% python3 -q
>>> import numpy as np
>>> np.set_printoptions(precision=3, suppress=True, linewidth=160)
>>> M = np.load("dump.npy")
>>> print(M)
[[1 1 3]
 [1 1 1]
 [3 1 1]]
>>> vals, V = np.linalg.eigh(M)
>>> vec = np.array([3, 3, 2])
>>> print(np.linalg.eigvalsh(M[1:, 1:]))
[0. 2.]
>>> print(np.abs(M).sum(axis=1).max(), round(np.abs(vals).max(), 3))
5 4.562
>>> print(V * np.abs(vals) @ V.T)
[[3. 1. 1.]
 [1. 1. 1.]
 [1. 1. 3.]]
>>> print(vec @ M @ vec)
88
>>> vals, V = np.linalg.eig(M)
>>> print(round(np.prod(vals), 3))
-4.0
>>> print(vals)
[ 4.562 -2.     0.438]
>>> print(np.sort(np.linalg.eigvals(M.T)))
[-2.     0.438  4.562]
>>> print(np.sort(np.linalg.eigvals(np.linalg.inv(M))))
[-0.5    0.219  2.281]
>>> print(np.round(M @ V[:, 0] - vals[0] * V[:, 0], 3) + 0)
[0. 0. 0.]
>>> print(np.round(np.linalg.eigvalsh(M).min(), 3))
-2.0
>>> rng = np.random.default_rng(923)
>>> lab = rng.permutation(3)
>>> print(lab)
[0 2 1]
>>> Y = M[lab][:, lab]
>>> print(np.diag(Y))
[1 1 1]
>>> print(np.allclose(Y, M))
False
>>> print(round(float(np.linalg.det(M)), 3))
-4.0
>>> print((M - M.T) / 2)
[[0. 0. 0.]
 [0. 0. 0.]
 [0. 0. 0.]]
>>> print(np.allclose(M, M.T))
True
>>> mat = np.triu(rng.random((5, 5)) < 0.5, 1).astype(int)
>>> mat = mat + mat.T
>>> print(mat)
[[0 1 1 0 0]
 [1 0 1 1 0]
 [1 1 0 1 0]
 [0 1 1 0 0]
 [0 0 0 0 0]]
>>> def softmax(z):
...     e = np.exp(z - z.max(axis=-1, keepdims=True))
...     return e / e.sum(axis=-1, keepdims=True)
... 
>>> print(softmax(mat).sum(axis=1))
[1. 1. 1. 1. 1.]
>>> print(np.round(softmax(10 * mat[3]), 3) + 0)
[0.  0.5 0.5 0.  0. ]
>>> scores = mat @ mat.T / np.sqrt(5)
>>> print(softmax(scores))
[[0.271 0.173 0.173 0.271 0.111]
 [0.15  0.368 0.235 0.15  0.096]
 [0.15  0.235 0.368 0.15  0.096]
 [0.271 0.173 0.173 0.271 0.111]
 [0.2   0.2   0.2   0.2   0.2  ]]
>>> vals, V = np.linalg.eigh(mat)
>>> vec = np.array([3, 5, 2, -7, -9])
>>> print(V * np.abs(vals) @ V.T)
[[0.97  0.243 0.243 0.97  0.   ]
 [0.243 1.591 0.591 0.243 0.   ]
 [0.243 0.591 1.591 0.243 0.   ]
 [0.97  0.243 0.243 0.97  0.   ]
 [0.    0.    0.    0.    0.   ]]
>>> print((np.sign(V[:, -1].round(6)) == np.sign(V[0, -1].round(6))).astype(int))
[1 1 1 1 0]
>>> print(np.linalg.eigvalsh(mat[1:, 1:]))
[-1. -1.  0.  2.]
>>> print(vec @ mat @ vec)
-36
>>> print(np.unique(mat.round(6), axis=0).shape)
(4, 5)
>>> print(np.round(np.trace(np.linalg.pinv(mat) @ mat), 3))
3.0
>>> print(np.abs(np.diag(np.linalg.qr(mat)[1])) > 1e-9)
[ True  True  True False False]
>>> arr = np.load("case8.npy")
>>> print(arr)
[[5. 1. 0.]
 [0. 5. 1.]
 [0. 0. 5.]]
>>> vals, V = np.linalg.eig(arr)
>>> print(np.sort(np.linalg.eigvals(np.linalg.inv(arr))))
[0.2 0.2 0.2]
>>> print(np.sort(np.linalg.eigvals(arr.T)))
[5. 5. 5.]
>>> print(np.prod(vals))
125.0
>>> print(vals)
[5. 5. 5.]
>>> print(np.sort(np.linalg.eigvals(arr @ arr)))
[25. 25. 25.]
>>> vec = np.array([0, 1, -3])
>>> rhs = arr @ vec
>>> coef, lr = np.zeros(3), 1 / np.linalg.norm(arr, 2) ** 2
>>> for i in range(60):
...     coef -= lr * arr.T @ (arr @ coef - rhs)
...     if i % 10 == 0: print(i, round(np.linalg.norm(arr @ coef - rhs), 3))
... 
0 4.648
10 0.001
20 0.0
30 0.0
40 0.0
50 0.0
>>> print(round(np.linalg.cond(arr), 3))
1.327
>>> print(np.prod(np.diag(arr)), np.round(np.linalg.det(arr), 3))
125.0 125.0
>>> print(round(np.abs(np.linalg.eigvals(arr)).max(), 3))
5.0
>>> print(np.linalg.matrix_power(arr, 4))
[[625. 500. 150.]
 [  0. 625. 500.]
 [  0.   0. 625.]]
>>> print(arr @ arr)
[[25. 10.  1.]
 [ 0. 25. 10.]
 [ 0.  0. 25.]]
>>> print((arr + arr.T) / 2)
[[5.  0.5 0. ]
 [0.5 5.  0.5]
 [0.  0.5 5. ]]
>>> f, g = arr[1], arr[2]
>>> print(f @ f)
26.0
>>> print(f @ g)
5.0
>>> p = (f @ g) / (f @ f) * f
>>> print(np.linalg.matrix_rank(np.outer(f, g)))
1
>>> print((g - p) @ f)
0.0
>>> print(g - p)
[ 0.    -0.962  4.808]
>>> print(p)
[0.    0.962 0.192]
>>> print(np.outer(f, g))
[[ 0.  0.  0.]
 [ 0.  0. 25.]
 [ 0.  0.  5.]]
>>> feats = np.load("test15.npy")
>>> print(feats)
[[0.5   0.    0.5   0.    0.   ]
 [0.25  0.25  0.    0.25  0.25 ]
 [0.    0.333 0.667 0.    0.   ]
 [0.    0.333 0.    0.667 0.   ]
 [0.    0.    0.    0.    1.   ]]
>>> Y = np.linalg.inv(feats)
>>> print(round(float(np.linalg.det(feats) * np.linalg.det(Y)), 3))
1.0
>>> print(np.allclose(Y, feats.T))
False
>>> print((np.abs(Y) > 1e-9).astype(int))
[[1 1 1 1 1]
 [1 1 1 1 1]
 [1 1 1 1 1]
 [1 1 1 1 1]
 [0 0 0 0 1]]
>>> A = np.load("x.npy")
>>> print(A)
[[0 0 0]
 [0 2 0]
 [0 0 0]
 [3 0 1]]
>>> # row 2 repeats row 0
>>> rank = np.linalg.matrix_rank(A)
>>> print(rank)
2
>>> N = np.linalg.svd(A)[2][rank:].T
>>> print(N @ N.T)
[[ 0.1  0.  -0.3]
 [ 0.   0.   0. ]
 [-0.3  0.   0.9]]
>>> print(N[:, 0] / N[np.abs(N[:, 0]).round(6).argmax(), 0])
[-0.333 -0.     1.   ]
>>> print([int(np.linalg.matrix_rank(A[:i])) for i in range(1, len(A) + 1)])
[0, 1, 1, 2]
>>> print(np.linalg.matrix_rank(A.T @ A), np.linalg.matrix_rank(A @ A.T))
2 2
>>> print(A @ N)
[[0.]
 [0.]
 [0.]
 [0.]]
>>> print(np.linalg.lstsq(A[:-1].T, A[-1])[2])
1
>>> print(np.allclose(A[:-1].T @ np.linalg.lstsq(A[:-1].T, A[-1])[0], A[-1]))
False
>>> print(np.unique(A.round(6), axis=0).shape)
(3, 3)
>>> print(round(float(np.trace(np.linalg.pinv(A) @ A)), 3))
2.0
>>> left, sig, Vt = np.linalg.svd(A)
>>> print(sig)
[3.162 2.    0.   ]
>>> Y = left[:, :2] @ np.diag(sig[:2]) @ Vt[:2]
>>> print(np.abs(A - Y).max())
0.0
>>> m1 = np.load("layer3.npy")
>>> print(m1)
[[-0.525 -0.571 -0.525 -0.35 ]
 [-0.038 -0.696  0.396  0.598]
 [ 0.638 -0.424  0.225 -0.603]
 [ 0.563 -0.099 -0.719  0.396]]
>>> Y = np.array([[0, 0, 2], [0, 5, 0]])
>>> basis = np.kron(Y, m1)
>>> print(round(np.linalg.norm(basis, 2), 3), round(np.linalg.norm(Y, 2) * np.linalg.norm(m1, 2), 3))
5.0 5.0
>>> print(np.linalg.matrix_rank(basis))
8
>>> J = np.loadtxt("data.csv", delimiter=",")
>>> print(J)
[[0.5   0.25  0.25  0.    0.   ]
 [0.333 0.333 0.    0.333 0.   ]
 [0.    0.    0.667 0.333 0.   ]
 [0.5   0.    0.    0.5   0.   ]
 [0.    0.    0.    0.    1.   ]]
>>> f, g = M[2], M[1]
>>> print(f @ f)
11
>>> p = (f @ g) / (f @ f) * f
>>> print(g - p)
[-0.364  0.545  0.545]
>>> print(np.linalg.matrix_rank(np.outer(f, g)))
1
>>> print(np.round(np.linalg.norm(f + g) ** 2 + np.linalg.norm(f - g) ** 2, 3))
28.0
>>> Y = np.linalg.inv(J)
>>> print(np.allclose(Y, J.T))
False
>>> print(round(float(np.linalg.cond(J)), 3))
4.377
>>> print((np.abs(Y) > 1e-9).astype(int))
[[1 1 1 1 0]
 [0 1 0 1 0]
 [1 1 1 1 0]
 [1 1 1 1 0]
 [0 0 0 0 1]]
>>> print(np.round(np.linalg.det(J) * Y, 3) + 0)
[[ 0.111 -0.083 -0.042  0.083  0.   ]
 [ 0.     0.208  0.    -0.139  0.   ]
 [ 0.056 -0.042  0.083 -0.028  0.   ]
 [-0.111  0.083  0.042  0.056  0.   ]
 [ 0.     0.     0.     0.     0.069]]
>>> print(Y.round(3) + 0)
[[ 1.6 -1.2 -0.6  1.2  0. ]
 [ 0.   3.   0.  -2.   0. ]
 [ 0.8 -0.6  1.2 -0.4  0. ]
 [-1.6  1.2  0.6  0.8  0. ]
 [ 0.   0.   0.   0.   1. ]]
>>> print(np.round(J @ Y, 3) + 0)
[[1. 0. 0. 0. 0.]
 [0. 1. 0. 0. 0.]
 [0. 0. 1. 0. 0.]
 [0. 0. 0. 1. 0.]
 [0. 0. 0. 0. 1.]]
>>> print(np.round(np.linalg.det(J) * np.linalg.det(Y), 3))
1.0
